$ python -q
>>> import numpy as np
>>> import numpy.linalg as la
>>> np.set_printoptions(precision=2, suppress=True, linewidth=200, floatmode="fixed")
>>> E = np.load("w.npy")
>>> E
array([[2, 2, 5, 2, 0, 0],
       [1, 2, 3, 0, 1, 4],
       [5, 3, 1, 1, 1, 2],
       [3, 1, 1, 1, 0, 1],
       [4, 4, 0, 2, 4, 4],
       [4, 4, 0, 2, 4, 4],
       [1, 5, 3, 3, 0, 4],
       [2, 3, 1, 5, 3, 1],
       [4, 3, 2, 2, 0, 5],
       [1, 3, 2, 4, 0, 0],
       [5, 0, 3, 1, 0, 5]])
>>> x = np.array([5, 6, 3, 7, -8, -9])
>>> y = E @ x
>>> la.lstsq(E, y)[0]
array([ 5.00,  6.00,  3.00,  7.00, -8.00, -9.00])
>>> y
array([ 51, -18,  27,  22, -10, -10,  29,  33,  13,  57,  -4])
>>> try:
...     la.solve(E, y)
... except la.LinAlgError as e:
...     print("failed:", e)
... 
failed: Last 2 dimensions of the array must be square
>>> np.round(la.pinv(E) @ E, 2) + 0
array([[1.00, 0.00, 0.00, 0.00, 0.00, 0.00],
       [0.00, 1.00, 0.00, 0.00, 0.00, 0.00],
       [0.00, 0.00, 1.00, 0.00, 0.00, 0.00],
       [0.00, 0.00, 0.00, 1.00, 0.00, 0.00],
       [0.00, 0.00, 0.00, 0.00, 1.00, 0.00],
       [0.00, 0.00, 0.00, 0.00, 0.00, 1.00]])
>>> rng = np.random.default_rng(7705)
>>> y = y + 0.02 * rng.normal(size=11)
>>> y
array([ 51.00, -17.98,  27.03,  22.01,  -9.98, -10.01,  29.01,  33.02,  13.00,  56.98,  -3.97])
>>> c, *_ = la.lstsq(E, y)
>>> c.round()
array([ 5.00,  6.00,  3.00,  7.00, -8.00, -9.00])
>>> [round(float(la.norm(la.solve(E.T @ E + lam * np.eye(6), E.T @ y))), 2) for lam in (0, 1, 10, 100)]
[16.25, 15.4, 11.43, 4.27]
>>> E @ E
Traceback (most recent call last):
  File "<python-input-17>", line 1, in <module>
    E @ E
    ~~^~~
ValueError: matmul: Input operand 1 has a mismatch in its core dimension 0, with gufunc signature (n?,k),(k,m?)->(n?,m?) (size 11 is different from 6)
>>> cov = E.T @ E
>>> (E @ E.T).shape
(11, 11)
>>> la.svd(E, compute_uv=False) ** 2
array([383.64,  49.05,  46.65,  20.61,   8.12,   6.93])
>>> np.allclose(cov, cov.T)
True
>>> m1 = np.load("test16.npy")
>>> m1
array([[ 12, -16,   8, -18,  -6,   4,  14,  14, -10],
       [-12,  16,  -8,  18,   6,  -4, -14, -14,  10],
       [ -6,   8,  -4,   9,   3,  -2,  -7,  -7,   5]])
>>> r0, g = m1[1], m1[0]
>>> r0 @ r0
np.int64(1332)
>>> pr = (r0 @ g) / (r0 @ r0) * r0
>>> g - pr
array([0.00, 0.00, 0.00, 0.00, 0.00, 0.00, 0.00, 0.00, 0.00])
>>> la.matrix_rank(np.outer(r0, g))
np.int64(1)
>>> np.allclose(m1[:-1].T @ la.lstsq(m1[:-1].T, m1[-1])[0], m1[-1])
True
>>> try:
...     la.inv(m1)
... except la.LinAlgError as e:
...     print(e)
... 
Last 2 dimensions of the array must be square
>>> m1 @ la.pinv(m1) @ m1
array([[ 12.00, -16.00,   8.00, -18.00,  -6.00,   4.00,  14.00,  14.00, -10.00],
       [-12.00,  16.00,  -8.00,  18.00,   6.00,  -4.00, -14.00, -14.00,  10.00],
       [ -6.00,   8.00,  -4.00,   9.00,   3.00,  -2.00,  -7.00,  -7.00,   5.00]])
>>> la.lstsq(m1[:-1].T, m1[-1])[2]
np.int32(1)
>>> M2 = m1 / la.norm(m1, axis=1)
Traceback (most recent call last):
  File "<python-input-33>", line 1, in <module>
    M2 = m1 / la.norm(m1, axis=1)
         ~~~^~~~~~~~~~~~~~~~~~~~~
ValueError: operands could not be broadcast together with shapes (3,9) (3,) 
>>> M2 = m1 / la.norm(m1, axis=1, keepdims=True)
>>> cov = M2 @ M2.T
>>> np.argwhere(np.triu(np.abs(cov) > 0.95, 1))
array([[0, 1],
       [0, 2],
       [1, 2]])
>>> la.norm(M2, axis=1)
array([1.00, 1.00, 1.00])
>>> cov[2]
array([-1.00,  1.00,  1.00])
>>> (cov - 2 * np.eye(3)).round(6).argmax(axis=1)
array([0, 2, 1])
>>> cov
array([[ 1.00, -1.00, -1.00],
       [-1.00,  1.00,  1.00],
       [-1.00,  1.00,  1.00]])
